>>> import numpy as np
>>> np.set_printoptions(precision=4, suppress=True, linewidth=120)
>>> rnd = lambda a: np.round(a, 4) + 0
>>> F = np.load("run10.npy")
>>> rnd(F)
array([[0.08  , 0.04  , 0.2   , 0.04  , 0.04  , 0.2   , 0.08  , 0.04  , 0.12  , 0.04  , 0.12  , 0.    ],
       [0.0357, 0.2143, 0.0357, 0.0714, 0.1071, 0.1786, 0.1071, 0.0357, 0.0357, 0.0714, 0.0357, 0.0714],
       [0.1   , 0.125 , 0.1   , 0.075 , 0.1   , 0.025 , 0.075 , 0.1   , 0.1   , 0.075 , 0.025 , 0.1   ],
       [0.1333, 0.0333, 0.1667, 0.2   , 0.    , 0.1   , 0.1   , 0.    , 0.    , 0.1667, 0.    , 0.1   ],
       [0.1081, 0.1081, 0.0811, 0.    , 0.1351, 0.1351, 0.0811, 0.1081, 0.0811, 0.0811, 0.0541, 0.027 ],
       [0.1515, 0.0303, 0.0303, 0.1212, 0.0303, 0.1212, 0.0303, 0.1212, 0.0303, 0.1212, 0.0606, 0.1515],
       [0.0556, 0.0278, 0.0556, 0.0556, 0.0833, 0.0556, 0.1389, 0.1111, 0.0556, 0.1111, 0.1389, 0.1111],
       [0.0976, 0.0976, 0.0976, 0.122 , 0.122 , 0.122 , 0.122 , 0.0488, 0.0244, 0.0244, 0.0732, 0.0488],
       [0.1034, 0.1724, 0.0345, 0.0345, 0.    , 0.    , 0.1379, 0.069 , 0.1379, 0.1379, 0.1379, 0.0345],
       [0.    , 0.0667, 0.1333, 0.1   , 0.0667, 0.1   , 0.1   , 0.    , 0.0667, 0.0667, 0.1333, 0.1667],
       [0.129 , 0.0323, 0.0968, 0.0323, 0.0968, 0.    , 0.0645, 0.129 , 0.129 , 0.0323, 0.1935, 0.0645],
       [0.087 , 0.    , 0.0435, 0.    , 0.087 , 0.087 , 0.2174, 0.1304, 0.0435, 0.0435, 0.0435, 0.2174]])
>>> rng = np.random.default_rng(97772)
>>> z = rng.permutation(12)
>>> Y = F[:, z] * rng.choice([-1, 1], 12)
>>> rnd(Y)
array([[ 0.08  , -0.04  ,  0.    ,  0.04  ,  0.2   ,  0.12  ,  0.08  , -0.04  , -0.04  ,  0.12  , -0.04  ,  0.2   ],
       [ 0.1071, -0.0357, -0.0714,  0.0714,  0.1786,  0.0357,  0.0357, -0.1071, -0.0714,  0.0357, -0.2143,  0.0357],
       [ 0.075 , -0.1   , -0.1   ,  0.075 ,  0.025 ,  0.1   ,  0.1   , -0.1   , -0.075 ,  0.025 , -0.125 ,  0.1   ],
       [ 0.1   ,  0.    , -0.1   ,  0.1667,  0.1   ,  0.    ,  0.1333,  0.    , -0.2   ,  0.    , -0.0333,  0.1667],
       [ 0.0811, -0.1081, -0.027 ,  0.0811,  0.1351,  0.0811,  0.1081, -0.1351,  0.    ,  0.0541, -0.1081,  0.0811],
       [ 0.0303, -0.1212, -0.1515,  0.1212,  0.1212,  0.0303,  0.1515, -0.0303, -0.1212,  0.0606, -0.0303,  0.0303],
       [ 0.1389, -0.1111, -0.1111,  0.1111,  0.0556,  0.0556,  0.0556, -0.0833, -0.0556,  0.1389, -0.0278,  0.0556],
       [ 0.122 , -0.0488, -0.0488,  0.0244,  0.122 ,  0.0244,  0.0976, -0.122 , -0.122 ,  0.0732, -0.0976,  0.0976],
       [ 0.1379, -0.069 , -0.0345,  0.1379,  0.    ,  0.1379,  0.1034,  0.    , -0.0345,  0.1379, -0.1724,  0.0345],
       [ 0.1   ,  0.    , -0.1667,  0.0667,  0.1   ,  0.0667,  0.    , -0.0667, -0.1   ,  0.1333, -0.0667,  0.1333],
       [ 0.0645, -0.129 , -0.0645,  0.0323,  0.    ,  0.129 ,  0.129 , -0.0968, -0.0323,  0.1935, -0.0323,  0.0968],
       [ 0.2174, -0.1304, -0.2174,  0.0435,  0.087 ,  0.0435,  0.087 , -0.087 ,  0.    ,  0.0435,  0.    ,  0.0435]])
>>> left, _, Vh = np.linalg.svd(F.T @ Y)
>>> z
array([ 6,  7, 11,  9,  5,  8,  0,  4,  3, 10,  1,  2])
